$ ipython --no-banner

In [1]: import numpy as np

In [2]: from numpy import linalg as LA

In [3]: np.set_printoptions(precision=4, suppress=True, linewidth=200, legacy="1.25")

In [4]: def rnd(a):
   ...:     return np.round(a, 4) + 0
   ...: 

In [5]: E = np.loadtxt("m.csv", delimiter=",")

In [6]: E
Out[6]: 
array([[-1., -1., -1., -1.],
       [-1., -2., -2., -2.],
       [-1., -2., -3., -3.],
       [-1., -2., -3., -4.]])

In [7]: # equal to its transpose

In [8]: E.reshape(2, -1)
Out[8]: 
array([[-1., -1., -1., -1., -1., -2., -2., -2.],
       [-1., -2., -3., -3., -1., -2., -3., -4.]])

In [9]: E.reshape(4, 5)
Traceback (most recent call last):
  Cell In[9], line 1
    E.reshape(4, 5)
ValueError: cannot reshape array of size 16 into shape (4,5)


In [10]: blk = E.reshape(4, 2, -1)

In [11]: blk.shape
Out[11]: (4, 2, 2)

In [12]: np.einsum("ihd,ihd->ih", blk, blk)
Out[12]: 
array([[ 2.,  2.],
       [ 5.,  8.],
       [ 5., 18.],
       [ 5., 25.]])

In [13]: np.swapaxes(blk, 1, 2)[0]
Out[13]: 
array([[-1., -1.],
       [-1., -1.]])

In [14]: blk[:, 0]
Out[14]: 
array([[-1., -1.],
       [-1., -2.],
       [-1., -2.],
       [-1., -2.]])

In [15]: m1 = np.load("sample16.npy")

In [16]: m1
Out[16]: 
array([[0, 1, 0],
       [0, 1, 0]])

In [17]: # columns 0 and 2 are equal

In [18]: left, sigma, Vh = LA.svd(m1)

In [19]: evecs = Vh[:(sigma > 1e-8).sum()]

In [20]: rng = np.random.default_rng(316)

In [21]: x0 = m1[0] + -1 * m1[1] + rng.integers(2) * np.eye(3)[0]

In [22]: x0
Out[22]: array([0., 0., 0.])

In [23]: LA.matrix_rank(np.vstack([m1, x0]))
Out[23]: 1

In [24]: np.allclose(evecs.T @ evecs @ x0, x0)
Out[24]: True

In [25]: rnd(LA.norm(x0 - evecs.T @ evecs @ x0))
Out[25]: 0.0

In [26]: evecs.T @ evecs
Out[26]: 
array([[0., 0., 0.],
       [0., 1., 0.],
       [0., 0., 0.]])

In [27]: data = np.loadtxt("data.csv", delimiter=",")

In [28]: data
Out[28]: 
array([[ 1.,  0.,  0.,  0.,  0.,  0.],
       [ 1.,  1.,  0.,  0.,  0.,  0.],
       [-3.,  0.,  1.,  0.,  0.,  0.],
       [ 2.,  2., -2.,  1.,  0.,  0.],
       [ 1., -1.,  0.,  1.,  1.,  0.],
       [ 3., -2.,  1.,  0., -2.,  1.]])

In [29]: # triangular: eigenvalues sit on the diagonal

In [30]: u = np.array([0, 0, 2, 1, -1, 2])

In [31]: Y = data + np.outer(u, np.eye(6)[0])

In [32]: rnd(LA.det(Y) / LA.det(data)), rnd(1 + LA.solve(data, u)[0])
Out[32]: (1.0, 1.0)

In [33]: LA.matrix_rank(Y - data)
Out[33]: 1

In [34]: rnd(np.sort(LA.eigvals(data)))
Out[34]: array([1., 1., 1., 1., 1., 1.])

In [35]: data @ data
Out[35]: 
array([[ 1.,  0.,  0.,  0.,  0.,  0.],
       [ 2.,  1.,  0.,  0.,  0.,  0.],
       [-6.,  0.,  1.,  0.,  0.,  0.],
       [12.,  4., -4.,  1.,  0.,  0.],
       [ 3.,  0., -2.,  2.,  1.,  0.],
       [-1., -2.,  2., -2., -4.,  1.]])
